>>> import numpy as np
>>> import numpy.linalg as la
>>> np.set_printoptions(precision=2, suppress=True, linewidth=140)
>>> tidy = lambda a: np.round(a, 2) + 0
>>> X = np.load("run12.npy")
>>> print(X)
[[ 0  2]
 [-2  0]]
>>> t = np.radians(72)
>>> r_ = np.eye(2)
>>> r_[0, 0] = r_[1, 1] = np.cos(t)
>>> r_[0, 1], r_[1, 0] = -np.sin(t), np.sin(t)
>>> print(tidy(r_))
[[ 0.31 -0.95]
 [ 0.95  0.31]]
>>> Y = X @ r_.T
>>> print(tidy(la.svd(X, compute_uv=False)), tidy(la.svd(Y, compute_uv=False)))
[2. 2.] [2. 2.]
>>> print(np.allclose(X @ X.T, Y @ Y.T))
True
>>> print(tidy(np.abs(Y - X).max(axis=0)))
[1.9 1.9]
>>> vec = np.array([0, 0])
>>> print(tidy(la.det(X)))
4.0
>>> print(tidy(la.eigvals(X).real))
[0. 0.]
>>> print(vec @ X @ vec)
0
>>> Q = la.solve(np.eye(2) - X, np.eye(2) + X)
>>> print(tidy(la.det(Q)))
1.0
>>> u = np.array([2, 1])
>>> Y = X + np.outer(u, np.eye(2)[1])
>>> print(la.matrix_rank(la.inv(Y) - la.inv(X), tol=1e-8))
1
>>> print(Y)
[[ 0.  4.]
 [-2.  1.]]
>>> Q, r_ = la.qr(Y)
>>> print(np.trace(Q @ Q.T))
2.0
>>> print(np.allclose(r_.T @ r_, Y.T @ Y))
True
>>> vec = np.array([8, -9])
>>> y = X @ vec
>>> print(y)
[-18 -16]
>>> print(tidy(la.solve(X, y + X[:, 1])))
[ 8. -8.]
>>> arr = np.array([[0, 1, -4, 3], [-1, 0, 2, -2], [4, -2, 0, -1], [-3, 2, 1, 0]])
>>> rng = np.random.default_rng(6156)
>>> labels = rng.permutation(4)
>>> print(labels)
[3 0 2 1]
>>> Y = arr[labels][:, labels]
>>> print(np.diag(Y))
[0 0 0 0]
>>> print(np.trace(Y))
0
>>> print(Y)
[[ 0 -3  1  2]
 [ 3  0 -4  1]
 [-1  4  0 -2]
 [-2 -1  2  0]]
>>> print(tidy(np.sort(np.abs(la.eigvals(Y)))))
[0.51 0.51 5.89 5.89]
>>> vec = np.array([1, 1, 2, 3])
>>> print(tidy(la.det(Y)))
9.0
>>> print(tidy(la.svd(Y, compute_uv=False)))
[5.89 5.89 0.51 0.51]
>>> Q = la.solve(np.eye(4) - Y, np.eye(4) + Y)
>>> print(tidy(Q @ Q.T))
[[1. 0. 0. 0.]
 [0. 1. 0. 0.]
 [0. 0. 1. 0.]
 [0. 0. 0. 1.]]
>>> hat = np.triu(np.array([[2, 0, 1, 0], [1, 2, 1, 0], [-1, 1, 1, -1], [2, 1, -1, 1]]), 1) + np.eye(4)
>>> Y = hat @ arr @ la.inv(hat)
>>> print(hat @ arr - arr @ hat)
[[ 4. -2. -1. -5.]
 [ 4. -2.  1.  1.]
 [ 3. -2. -3.  0.]
 [ 0.  0.  1.  1.]]
>>> print(np.trace(Y), np.trace(arr))
0.0 0
>>> print(tidy(np.poly(Y)))
[ 1.  0. 35.  0.  9.]
>>> print(tidy(la.det(Y)))
9.0
>>> print(Y)
[[ 4. -1. -7. -5.]
 [ 3. -2.  1. -2.]
 [ 7. -4. -4. -5.]
 [-3.  2.  2.  2.]]
